% python3 -q
>>> import numpy as np
>>> import numpy.linalg as la
>>> np.set_printoptions(precision=1, suppress=True, linewidth=200)
>>> tidy = lambda a: np.round(a, 1) + 0
>>> arr = 0.5 ** np.abs(np.subtract.outer(np.arange(9), np.arange(9)))
>>> tidy(arr)
array([[1. , 0.5, 0.2, 0.1, 0.1, 0. , 0. , 0. , 0. ],
       [0.5, 1. , 0.5, 0.2, 0.1, 0.1, 0. , 0. , 0. ],
       [0.2, 0.5, 1. , 0.5, 0.2, 0.1, 0.1, 0. , 0. ],
       [0.1, 0.2, 0.5, 1. , 0.5, 0.2, 0.1, 0.1, 0. ],
       [0.1, 0.1, 0.2, 0.5, 1. , 0.5, 0.2, 0.1, 0.1],
       [0. , 0.1, 0.1, 0.2, 0.5, 1. , 0.5, 0.2, 0.1],
       [0. , 0. , 0.1, 0.1, 0.2, 0.5, 1. , 0.5, 0.2],
       [0. , 0. , 0. , 0.1, 0.1, 0.2, 0.5, 1. , 0.5],
       [0. , 0. , 0. , 0. , 0.1, 0.1, 0.2, 0.5, 1. ]])
>>> # equal to its transpose
>>> x = np.ones(9)
>>> for _ in range(5):
...     x = arr @ x
...     x /= la.norm(x)
...     print(round(x @ arr @ x, 1))
... 
2.6
2.6
2.6
2.6
2.6
>>> tidy(la.eigvalsh(arr)[-1])
np.float64(2.6)
>>> W = np.array([[1, 0, 0, 2, 3, 3],
...     [3, 2, 3, 0, 0, 0],
...     [3, 1, 0, 0, 1, 3],
...     [3, 2, 2, 2, 3, 0],
...     [0, 0, 0, 2, 0, 1],
...     [2, 0, 3, 3, 0, 3],
...     [2, 1, 3, 1, 0, 2],
...     [0, 1, 2, 1, 3, 2],
...     [1, 0, 3, 1, 0, 1]])
>>> coef = np.array([2, 8, 7, 6, 6, 9])
>>> hid = np.maximum(arr @ W + coef, 0)
>>> la.matrix_rank(hid)
np.int64(6)
>>> cent = np.array([[0, 2], [0, 1], [0, 0], [3, 0], [1, 2], [3, 0]])
>>> (hid @ cent).round(6).argmax(axis=1)
array([0, 0, 0, 0, 0, 0, 0, 0, 0])
>>> A = np.loadtxt("run15.csv", delimiter=",")
>>> A
array([[  0.5,   0.5,  -0.5,  -0.4,   0.2],
       [ -1.7,   0.8,   0.7,   1.6,   2.7],
       [  0.4,  -1.3,   1.1,   1. ,   1.3],
       [ -1.7,   0. ,  -0.1,  -1.9,  -1.5],
       [ -0.3,   0.1,   0.6,  -1.1,  -0.8],
       [ -1. ,   0.2,   0.9,   0.4,   0.7],
       [  1.2,   2.8,   0.4,  -3. ,  -1.1],
       [ -0.6,  -2.2,  -1.5,  -0.8,  -0.6],
       [  1.3,   1. ,   0.9,  -1.4,  -1.5],
       [ -0.6,   1.1,   1.2,  -1.4,   0.1],
       [ -0.9,   0.9,  -0.2,  -0.8,  -0.3],
       [  1. ,  -0.5,  -0.7,  -1. ,  -2.1],
       [  0.4,  -1.2,   0.8,  -0.7,   2.1],
       [ -2. ,   1.5,  -1.4,   1.8,   1. ],
       [ -0.1,   0.1,  -0.6,  -0.2,  -0.1],
       [  1.2,   0.8,  -0.5,  -0.2,   0.3],
       [ -0.4,  -0.8,  -0.4,  -0.7,   0. ],
       [ -0.6,   1.3,   0.3,  -1.1,   0.5],
       [  1.7,   1. ,   1.7,   0.1,  -0.7],
       [  1.2,   1.2,   2.9,   0. ,   1.8],
       [ -0.5,   1.3,  -1.9,   1.9,   0.1],
       [ -1.5,   0.5,   0.4,  -2.1,   0.5],
       [ -0.2,   0.9,   0.1,  -0.6,   0.4],
       [  1. ,   0.1,   0.8,   0.1,  -0.1],
       [  1.3,   0.3,  -0.8,  -1. ,  -0.4],
       [ -0.2,  -0.5,   2. ,  -1.1,   1. ],
       [ -1.4,   0.2,   0.1,   0.5,  -1.1],
       [ -0.5,   1.5,   1. ,   0.1,   1.2],
       [  0.1,   0.9,  -0.7,  -0.1,   0.7],
       [  6. ,  38. , -16. ,  16. , -10. ],
       [  1.6,   0.4,  -0.6,   0.8,  -0.1],
       [  1. ,  -1.1,   0.6,  -0.3,  -0.2],
       [  0.9,   1.5,   0.6,   0.4,  -0.2],
       [  0.3,   0.2,  -1.1,   0.8,  -1.5],
       [ -1.4,   0.8,  -2.2,  -0.3,  -0.5],
       [  1.2,  -0.4,  -0.9,  -1.2,   1.7]])
>>> Xc = A - A.mean(axis=0)
>>> evecs = la.svd(Xc)[2][:1]
>>> A2 = Xc - Xc @ evecs.T @ evecs
>>> tidy(la.norm(A2) / la.norm(Xc))
np.float64(0.3)
>>> tidy(A2.std(axis=0))
array([1. , 0.6, 1. , 1. , 1. ])
